In [1]: import numpy as np

In [2]: np.set_printoptions(precision=1, suppress=True, linewidth=140)

In [3]: q, _ = np.linalg.qr(np.array([[1.7, 1.0, -0.8], [-0.6, 0.5, -0.2], [-1.0, -0.8, 0.6]]))

In [4]: w = np.array([3, 0, -1])

In [5]: W0 = q @ np.diag(w) @ q.T

In [6]: W0.round(1) + 0
Out[6]: 
array([[ 1.7, -0.8, -1.6],
       [-0.8,  0.2,  0.3],
       [-1.6,  0.3,  0. ]])

In [7]: np.round((W0 + W0.T) / 2, 1) + 0
Out[7]: 
array([[ 1.7, -0.8, -1.6],
       [-0.8,  0.2,  0.3],
       [-1.6,  0.3,  0. ]])

In [8]: np.linalg.matrix_power(W0, 4)
Out[8]: 
array([[ 55.4, -19.3, -32. ],
       [-19.3,   6.9,  11.6],
       [-32. ,  11.6,  19.7]])

In [9]: np.round(np.sort(np.abs(np.linalg.eigvals(W0))), 1) + 0
Out[9]: array([0., 1., 3.])

In [10]: q, _ = np.linalg.qr(np.array([[-0.5, -0.1, -1.6, -0.2],
    ...:     [-1.0, -2.5, 0.9, -0.5],
    ...:     [0.8, 1.5, 1.2, -1.7],
    ...:     [1.6, -2.5, -0.8, 1.7]]))

In [11]: w = np.array([2, 0, -2, 1])

In [12]: K = q @ np.diag(w) @ q.T

In [13]: K
Out[13]: 
array([[-0.5,  1.1,  1. , -0.6],
       [ 1.1,  0.1, -0.6, -0.5],
       [ 1. , -0.6,  0.3,  0.8],
       [-0.6, -0.5,  0.8,  1.1]])

In [14]: Uu, sv, VT = np.linalg.svd(K)

In [15]: evecs = VT[:(sv > 1e-8).sum()]

In [16]: rng = np.random.default_rng(248)

In [17]: x0 = K[2] + -2 * K[3] + rng.integers(2) * np.eye(4)[1]

In [18]: x0
Out[18]: array([ 2.1,  1.5, -1.3, -1.4])

In [19]: np.allclose(evecs.T @ evecs @ x0, x0)
Out[19]: False

In [20]: print(np.linalg.matrix_rank(np.vstack([K, x0])))
4

In [21]: np.round(evecs.T @ evecs, 1) + 0
Out[21]: 
array([[ 1. ,  0. ,  0. ,  0. ],
       [ 0. ,  0.6,  0.3, -0.4],
       [ 0. ,  0.3,  0.8,  0.3],
       [ 0. , -0.4,  0.3,  0.6]])

In [22]: np.diag(evecs.T @ evecs)
Out[22]: array([1. , 0.6, 0.8, 0.6])

In [23]: E = np.array([[0, 0, 0], [0, 0, -4], [-4, 0, 0], [0, 0, 4]])

In [24]: round(float(np.linalg.norm(E, 2) / np.linalg.norm(E)), 1)
Out[24]: 0.8

In [25]: np.argsort(-np.linalg.norm(E, axis=0).round(6), kind="stable")[:3]
Out[25]: array([2, 0, 1])

In [26]: Uu, sv, VT = np.linalg.svd(W0)

In [27]: np.argmax(sv[:-1] / (sv[1:] + 1e-6)) + 1
Out[27]: np.int64(2)

In [28]: B = Uu[:, :2] @ np.diag(sv[:2]) @ VT[:2]

In [29]: round(np.linalg.norm(W0 - B) / np.linalg.norm(W0), 1)
Out[29]: np.float64(0.0)

In [30]: np.linalg.matrix_rank(B)
Out[30]: np.int64(2)

In [31]: Uu, sv, VT = np.linalg.svd(E)

In [32]: evecs = VT[:(sv > 1e-8).sum()]

In [33]: x0 = E[2] + -1 * E[3] + rng.integers(2) * np.eye(3)[2]

In [34]: x0
Out[34]: array([-4.,  0., -3.])

In [35]: np.round(np.linalg.norm(x0 - evecs.T @ evecs @ x0), 1)
Out[35]: np.float64(0.0)

In [36]: evecs.T @ evecs
Out[36]: 
array([[1., 0., 0.],
       [0., 0., 0.],
       [0., 0., 1.]])

In [37]: np.allclose(evecs.T @ evecs @ x0, x0)
Out[37]: True

In [38]: np.linalg.matrix_rank(np.vstack([E, x0]))
Out[38]: np.int64(2)

In [39]: E @ np.linalg.pinv(E) @ E
Out[39]: 
array([[ 0.,  0.,  0.],
       [ 0.,  0., -4.],
       [-4.,  0.,  0.],
       [ 0.,  0.,  4.]])

In [40]: np.unique(E.round(6), axis=0).shape
Out[40]: (4, 3)

In [41]: np.round(np.trace(np.linalg.pinv(E) @ E), 1)
Out[41]: np.float64(2.0)

In [42]: r = np.linalg.matrix_rank(E)

In [43]: r
Out[43]: np.int64(2)

In [44]: ns = np.linalg.svd(E)[2][r:].T

In [45]: [int(np.linalg.matrix_rank(E[:i])) for i in range(1, len(E) + 1)]
Out[45]: [0, 1, 2, 2]

In [46]: E @ ns
Out[46]: 
array([[0.],
       [0.],
       [0.],
       [0.]])

In [47]: print(ns[:, 0] / ns[np.abs(ns[:, 0]).round(6).argmax(), 0])
[0. 1. 0.]

In [48]: print([int(np.linalg.matrix_rank(np.delete(E, i, axis=0))) for i in range(4)])
[2, 2, 1, 2]

In [49]: mat = np.loadtxt("arr.csv", delimiter=",")

In [50]: mat
Out[50]: 
array([[-0.6,  0.8,  0.2],
       [ 0. , -0.2,  1. ],
       [ 0.8,  0.6,  0.1]])

In [51]: B = np.array([[3, 2], [3, 2]])

In [52]: C = np.kron(B, mat)

In [53]: round(float(np.linalg.norm(C, 2)), 1), round(np.linalg.norm(B, 2) * np.linalg.norm(mat, 2), 1)
Out[53]: (5.1, np.float64(5.1))

In [54]: C.shape
Out[54]: (6, 6)

In [55]: print(np.linalg.matrix_rank(C))
3
